% python3 -q
>>> import numpy as np
>>> np.set_printoptions(suppress=True, linewidth=160)
>>> rd = lambda a: np.round(a, 2) + 0
>>> J = np.array([[0.0, 0.0, 0.0, 0.0],
...     [0.0, 0.0, -1.0, 0.0],
...     [0.0, -1.0, 0.0, 0.0],
...     [0.0, 0.0, 0.0, 0.0]])
>>> # looks like rank 2
>>> rd(np.linalg.eigvals(J).sum().real)
np.float64(0.0)
>>> rd(np.linalg.eigvals(J))
array([ 1., -1.,  0.,  0.])
>>> rd(np.linalg.det(2 * J)), rd(np.linalg.det(J))
(np.float64(0.0), np.float64(0.0))
>>> rd(np.linalg.det(J.T))
np.float64(0.0)
>>> rk = np.linalg.matrix_rank(J)
>>> rk
np.int64(2)
>>> ns = np.linalg.svd(J)[2][rk:].T
>>> np.linalg.matrix_rank(J.T @ J), np.linalg.matrix_rank(J @ J.T)
(np.int64(2), np.int64(2))
>>> [int(np.linalg.matrix_rank(J[:, :j + 1])) for j in range(4)]
[0, 1, 2, 2]
>>> np.allclose(J @ ns, 0)
True
>>> ns.shape
(4, 2)
>>> [int(np.linalg.matrix_rank(np.delete(J, i, axis=0))) for i in range(4)]
[2, 1, 1, 2]
>>> [int(np.linalg.matrix_rank(J[:i])) for i in range(1, len(J) + 1)]
[0, 1, 2, 2]
>>> np.linalg.matrix_rank(J, rtol=0.1)
np.int64(2)
>>> np.argsort(-np.linalg.norm(J, axis=0).round(6), kind="stable")[:3]
array([1, 2, 0])
>>> np.linalg.cond(J) > 100
np.True_
>>> [round(float(x), 2) for x in np.linalg.svd(J, compute_uv=False)[:3]]
[1.0, 1.0, 0.0]
>>> arr = np.load("out15.npy")
>>> arr
array([[ 0,  0,  0],
       [ 0, -1,  0],
       [ 0,  0, -2]])
>>> # triangular
>>> rng = np.random.default_rng(19)
>>> idx = rng.permutation(3)
>>> idx
array([0, 1, 2])
>>> Y = arr[idx][:, idx]
>>> np.allclose(Y, arr)
True
>>> rd(np.linalg.det(Y)), rd(np.linalg.det(arr[idx]))
(np.float64(0.0), np.float64(0.0))
>>> np.trace(Y)
np.int64(-3)
>>> Y
array([[ 0,  0,  0],
       [ 0, -1,  0],
       [ 0,  0, -2]])
>>> (np.linalg.matrix_power((Y != 0) + (Y.T != 0) + np.eye(3), 3) > 0).astype(int)
array([[1, 0, 0],
       [0, 1, 0],
       [0, 0, 1]])
>>> rd(np.linalg.det(Y))
np.float64(0.0)
>>> Y @ Y
array([[0, 0, 0],
       [0, 1, 0],
       [0, 0, 4]])
>>> (Y != 0).astype(int)
array([[0, 0, 0],
       [0, 1, 0],
       [0, 0, 1]])
>>> np.linalg.matrix_rank(arr - arr[0, 0] * np.eye(3))
np.int64(2)
>>> np.linalg.matrix_power(arr - np.diag(np.diag(arr)), 3)
array([[0, 0, 0],
       [0, 0, 0],
       [0, 0, 0]])
>>> np.prod(np.diag(arr)), rd(np.linalg.det(arr))
(np.int64(0), np.float64(0.0))
>>> arr @ arr
array([[0, 0, 0],
       [0, 1, 0],
       [0, 0, 4]])
>>> m1 = np.array([[9, 2, 9, 2, 9, 2],
...     [4, 1, 4, 1, 4, 1],
...     [9, 2, 9, 2, 9, 2],
...     [9, 2, 9, 2, 9, 2],
...     [4, 1, 4, 1, 4, 1],
...     [9, 2, 9, 2, 9, 2]])
>>> U, s, Vt = np.linalg.svd(m1)
>>> V = Vt[:(s > 1e-8).sum()]
>>> x = m1[0] + -2 * m1[4] + rng.integers(2) * np.eye(6)[2]
>>> x
array([1., 0., 1., 0., 1., 0.])
>>> rd(np.diag(V.T @ V))
array([0.33, 0.33, 0.33, 0.33, 0.33, 0.33])
>>> rd(V.T @ V)
array([[0.33, 0.  , 0.33, 0.  , 0.33, 0.  ],
       [0.  , 0.33, 0.  , 0.33, 0.  , 0.33],
       [0.33, 0.  , 0.33, 0.  , 0.33, 0.  ],
       [0.  , 0.33, 0.  , 0.33, 0.  , 0.33],
       [0.33, 0.  , 0.33, 0.  , 0.33, 0.  ],
       [0.  , 0.33, 0.  , 0.33, 0.  , 0.33]])
>>> np.linalg.matrix_rank(np.vstack([m1, x]))
np.int64(2)
>>> rd(np.linalg.norm(x - V.T @ V @ x))
np.float64(0.0)
>>> rk = np.linalg.matrix_rank(m1)
>>> rk
np.int64(2)
>>> ns = np.linalg.svd(m1)[2][rk:].T
>>> np.allclose(m1 @ ns, 0)
True
>>> [int(np.linalg.matrix_rank(m1[:, :j + 1])) for j in range(6)]
[1, 2, 2, 2, 2, 2]
>>> P = np.triu(np.array([[-2, 3, 1, 3], [0, 0, 3, 2], [1, -2, 2, -2], [1, -2, 0, 1]]), 1) + np.eye(4)
>>> Y = P @ J @ np.linalg.inv(P)
>>> np.poly(Y)
array([ 1.,  0., -1.,  0.,  0.])
>>> P @ J - J @ P
array([[ 0., -1., -3.,  0.],
       [ 0., -3.,  0., -2.],
       [ 0.,  0.,  3.,  2.],
       [ 0.,  0.,  0.,  0.]])
>>> np.trace(Y), np.trace(J)
(np.float64(0.0), np.float64(0.0))
>>> np.linalg.matrix_rank(Y)
np.int64(2)
>>> rd(np.linalg.det(Y))
np.float64(0.0)
>>> A = np.load("block14.npy")
>>> A
array([[-3.34, -1.1 ,  1.1 ],
       [-1.19,  0.1 ,  0.4 ],
       [ 0.95, -0.7 , -0.3 ],
       [-5.72,  0.3 ,  1.9 ],
       [-1.84,  1.2 ,  0.6 ],
       [-2.05, -0.3 ,  0.7 ],
       [-3.03,  2.9 ,  1.  ],
       [ 5.04,  0.9 , -1.7 ],
       [ 1.79, -0.3 , -0.6 ],
       [-2.95,  2.2 ,  1.  ],
       [-2.13,  2.4 ,  0.7 ],
       [ 2.08, -0.5 , -0.7 ],
       [-1.22, -0.4 ,  0.4 ],
       [-1.21, -1.4 ,  0.4 ],
       [-0.33, -1.  ,  0.1 ],
       [ 5.43,  0.7 , -1.8 ],
       [-1.45, -1.2 ,  0.5 ],
       [ 0.91, -0.6 , -0.3 ],
       [ 5.7 ,  0.3 , -1.9 ],
       [ 0.85, -0.3 , -0.3 ],
       [ 0.95,  0.5 , -0.3 ],
       [ 1.78,  1.7 , -0.6 ],
       [ 2.05, -0.7 , -0.7 ],
       [ 0.25,  0.1 , -0.1 ],
       [-3.37, -1.4 ,  1.1 ]])
>>> d = np.linalg.norm(A[:, None] - A[None], axis=-1)
>>> d.shape
(25, 25)
>>> d[2].round(6).argsort(kind="stable")[:4]
array([ 2, 17, 19,  8])
>>> rd(d[:5, :5])
array([[0.  , 2.56, 4.53, 2.87, 2.79],
       [2.56, 0.  , 2.39, 4.78, 1.29],
       [4.53, 2.39, 0.  , 7.09, 3.49],
       [2.87, 4.78, 7.09, 0.  , 4.19],
       [2.79, 1.29, 3.49, 4.19, 0.  ]])
>>> np.linalg.matrix_rank(d ** 2)
np.int64(5)
